$ python3 -q
>>> import numpy as np
>>> import numpy.linalg as la
>>> np.set_printoptions(suppress=True, linewidth=140)
>>> def tidy(a):
...     return np.round(a, 2) + 0
... 
>>> A = np.load("a.npy")
>>> A
array([[ 2,  3,  4,  5],
       [ 6,  7,  8,  9],
       [10, 11, 12, 13],
       [14, 15, 16, 17],
       [18, 19, 20, 21],
       [22, 23, 24, 25]])
>>> # looks like rank 2
>>> w1 = np.array([[2, -3, 2, 3, 3],
...     [0, -2, 2, -2, -3],
...     [-1, 2, 2, 1, 2],
...     [-1, -3, 0, -2, 0]])
>>> beta = np.array([-2, 5, 4, 2, -2])
>>> H = np.maximum(A @ w1 + beta, 0)
>>> H
array([[  0,   0,  22,   0,   3],
       [  0,   0,  46,   0,  11],
       [  0,   0,  70,   0,  19],
       [  0,   0,  94,   0,  27],
       [  0,   0, 118,   0,  35],
       [  0,   0, 142,   0,  43]])
>>> (H > 0).mean(axis=0)
array([0., 0., 1., 0., 1.])
>>> la.matrix_rank(H)
np.int64(2)
>>> C = np.array([[5, -9], [3, -7], [8, -6], [9, -9], [-4, 6]])
>>> (H @ C).round(6).argmax(axis=1)
array([0, 0, 0, 0, 0, 0])
>>> H @ C
array([[ 164, -114],
       [ 324, -210],
       [ 484, -306],
       [ 644, -402],
       [ 804, -498],
       [ 964, -594]])
>>> np.unique(A.round(6), axis=0).shape
(6, 4)
>>> tidy(A @ la.pinv(A) @ A)
array([[ 2.,  3.,  4.,  5.],
       [ 6.,  7.,  8.,  9.],
       [10., 11., 12., 13.],
       [14., 15., 16., 17.],
       [18., 19., 20., 21.],
       [22., 23., 24., 25.]])
>>> np.allclose(A[:-1].T @ la.lstsq(A[:-1].T, A[-1])[0], A[-1])
True
>>> tidy(np.trace(la.pinv(A) @ A))
np.float64(2.0)
>>> f = np.array([0, 0, 2, 0, 0, 3, 0, 1, 0, 3])
>>> r1 = np.array([-4, 3, -3, -5])
>>> W0 = np.outer(f, r1)
>>> W0
array([[  0,   0,   0,   0],
       [  0,   0,   0,   0],
       [ -8,   6,  -6, -10],
       [  0,   0,   0,   0],
       [  0,   0,   0,   0],
       [-12,   9,  -9, -15],
       [  0,   0,   0,   0],
       [ -4,   3,  -3,  -5],
       [  0,   0,   0,   0],
       [-12,   9,  -9, -15]])
>>> cen = W0 - W0.mean(axis=0)
>>> Uu, s, VT = la.svd(cen, full_matrices=False)
>>> np.abs(Uu[:, 0]).argmax()
np.int64(5)
>>> (np.sign(Uu[:, 0]) == np.sign(Uu[0, 0])).astype(int)
array([1, 1, 0, 1, 1, 0, 1, 0, 1, 0])
>>> d = la.norm(W0[:, None] - W0[None], axis=-1)
>>> la.matrix_rank(d ** 2)
np.int64(3)
>>> d.shape
(10, 10)
>>> tidy(d[:5, :5])
array([[ 0.  ,  0.  , 15.36,  0.  ,  0.  ],
       [ 0.  ,  0.  , 15.36,  0.  ,  0.  ],
       [15.36, 15.36,  0.  , 15.36, 15.36],
       [ 0.  ,  0.  , 15.36,  0.  ,  0.  ],
       [ 0.  ,  0.  , 15.36,  0.  ,  0.  ]])
>>> d[7].round(6).argsort(kind="stable")[:4]
array([7, 0, 1, 2])
>>> tidy(d[7])
array([ 7.68,  7.68,  7.68,  7.68,  7.68, 15.36,  7.68,  0.  ,  7.68, 15.36])
>>> rk = la.matrix_rank(W0)
>>> rk
np.int64(1)
>>> N = la.svd(W0)[2][rk:].T
>>> [int(la.matrix_rank(W0[:i])) for i in range(1, len(W0) + 1)]
[0, 0, 1, 1, 1, 1, 1, 1, 1, 1]
>>> [int(la.matrix_rank(np.delete(W0, i, axis=0))) for i in range(10)]
[1, 1, 1, 1, 1, 1, 1, 1, 1, 1]
>>> la.matrix_rank(W0.T @ W0), la.matrix_rank(W0 @ W0.T)
(np.int64(1), np.int64(1))
>>> N.shape
(4, 3)
>>> la.lstsq(W0[:-1].T, W0[-1])[2]
np.int32(1)
>>> arr = np.loadtxt("x.csv", delimiter=",")
>>> arr
array([[ 4.,  0.,  0.,  4.,  2.,  0., -4., -2.,  4.],
       [ 0.,  4., -4.,  4.,  4., -4., -2.,  2., -2.],
       [ 0., -4.,  4., -4., -4.,  4.,  2., -2.,  2.],
       [ 4.,  4., -4.,  8.,  6., -4., -6.,  0.,  2.],
       [ 2.,  4., -4.,  6.,  5., -4., -4.,  1.,  0.],
       [ 0., -4.,  4., -4., -4.,  4.,  2., -2.,  2.],
       [-4., -2.,  2., -6., -4.,  2.,  5.,  1., -3.],
       [-2.,  2., -2.,  0.,  1., -2.,  1.,  2., -3.],
       [ 4., -2.,  2.,  2.,  0.,  2., -3., -3.,  5.]])
>>> vals, vecs = la.eigh(arr)
>>> x = np.array([3, -3, 1, -2, 2, -1, 1, 0, 1])
>>> tidy(vecs * np.maximum(vals, 0) @ vecs.T)
array([[ 4.,  0.,  0.,  4.,  2.,  0., -4., -2.,  4.],
       [ 0.,  4., -4.,  4.,  4., -4., -2.,  2., -2.],
       [ 0., -4.,  4., -4., -4.,  4.,  2., -2.,  2.],
       [ 4.,  4., -4.,  8.,  6., -4., -6.,  0.,  2.],
       [ 2.,  4., -4.,  6.,  5., -4., -4.,  1.,  0.],
       [ 0., -4.,  4., -4., -4.,  4.,  2., -2.,  2.],
       [-4., -2.,  2., -6., -4.,  2.,  5.,  1., -3.],
       [-2.,  2., -2.,  0.,  1., -2.,  1.,  2., -3.],
       [ 4., -2.,  2.,  2.,  0.,  2., -3., -3.,  5.]])
>>> tidy(la.eigvalsh(arr[1:, 1:]))
array([ 0.  ,  0.  ,  0.  ,  0.  ,  0.  ,  0.  , 11.77, 25.23])
>>> tidy(vecs * np.abs(vals) @ vecs.T)
array([[ 4.,  0.,  0.,  4.,  2.,  0., -4., -2.,  4.],
       [ 0.,  4., -4.,  4.,  4., -4., -2.,  2., -2.],
       [ 0., -4.,  4., -4., -4.,  4.,  2., -2.,  2.],
       [ 4.,  4., -4.,  8.,  6., -4., -6.,  0.,  2.],
       [ 2.,  4., -4.,  6.,  5., -4., -4.,  1.,  0.],
       [ 0., -4.,  4., -4., -4.,  4.,  2., -2.,  2.],
       [-4., -2.,  2., -6., -4.,  2.,  5.,  1., -3.],
       [-2.,  2., -2.,  0.,  1., -2.,  1.,  2., -3.],
       [ 4., -2.,  2.,  2.,  0.,  2., -3., -3.,  5.]])
>>> Uu, s, VT = la.svd(W0)
>>> tidy(s)
array([36.84,  0.  ,  0.  ,  0.  ])
>>> np.argmax(s[:-1] / (s[1:] + 1e-6)) + 1
np.int64(1)
>>> out = Uu[:, :1] @ np.diag(s[:1]) @ VT[:1]
>>> la.matrix_rank(W0, rtol=0.05)
np.int64(1)
>>> tidy(np.abs(W0 - out).max())
np.float64(0.0)
>>> la.matrix_rank(out)
np.int64(1)
>>> tidy(la.norm(W0 - out, 2)), tidy(s[1])
(np.float64(0.0), np.float64(0.0))
>>> tidy(la.norm(W0 - out) / la.norm(W0))
np.float64(0.0)
